$ python -q
>>> import numpy as np
>>> import numpy.linalg as la
>>> np.set_printoptions(suppress=True, linewidth=160)
>>> mat = np.loadtxt("run13.csv", delimiter=",")
>>> mat
array([[ 3., -2., -1.,  1.],
       [-2.,  3.,  1., -1.],
       [ 2., -2.,  1.,  2.],
       [ 0.,  2.,  1.,  2.]])
>>> Q, r_ = la.qr(mat)
>>> Q.round(1) + 0
array([[-0.7, -0.3,  0.5, -0.4],
       [ 0.5, -0.5, -0.1, -0.7],
       [-0.5,  0. , -0.9, -0.2],
       [ 0. , -0.8, -0.2,  0.5]])
>>> r_.round(1)
array([[-4.1,  3.9,  0.7, -2.2],
       [ 0. , -2.4, -0.9, -1.4],
       [ 0. ,  0. , -1.6, -1.4],
       [ 0. ,  0. ,  0. ,  1.1]])
>>> np.round(Q @ r_, 1)
array([[ 3., -2., -1.,  1.],
       [-2.,  3.,  1., -1.],
       [ 2., -2.,  1.,  2.],
       [ 0.,  2.,  1.,  2.]])
>>> np.round(Q.T @ Q, 1) + 0
array([[1., 0., 0., 0.],
       [0., 1., 0., 0.],
       [0., 0., 1., 0.],
       [0., 0., 0., 1.]])
>>> round(abs(r_[0, 0]), 1), np.round(la.norm(mat[:, 0]), 1)
(np.float64(4.1), np.float64(4.1))
>>> round(la.det(mat), 1)
np.float64(18.0)
>>> la.determinant(mat)
Traceback (most recent call last):
  File "<python-input-12>", line 1, in <module>
    la.determinant(mat)
    ^^^^^^^^^^^^^^
AttributeError: module 'numpy.linalg' has no attribute 'determinant'
>>> feats = np.loadtxt("a.csv", delimiter=",")
>>> feats
array([[1., 0., 1.],
       [1., 1., 0.],
       [0., 1., 1.]])
>>> out = feats / la.norm(feats, axis=1, keepdims=True)
>>> gram = out @ out.T
>>> (np.abs(gram) > 0.9).astype(int)
array([[1, 0, 0],
       [0, 1, 0],
       [0, 0, 1]])
>>> np.argwhere(np.triu(np.abs(gram) > 0.95, 1))
array([], shape=(0, 2), dtype=int64)
>>> np.round(np.degrees(np.arccos(np.clip(gram[1, 0], -1, 1))), 1)
np.float64(60.0)
>>> (gram - 2 * np.eye(3)).round(6).argmax(axis=1)
array([1, 0, 0])
>>> gram.round(1)
array([[1. , 0.5, 0.5],
       [0.5, 1. , 0.5],
       [0.5, 0.5, 1. ]])
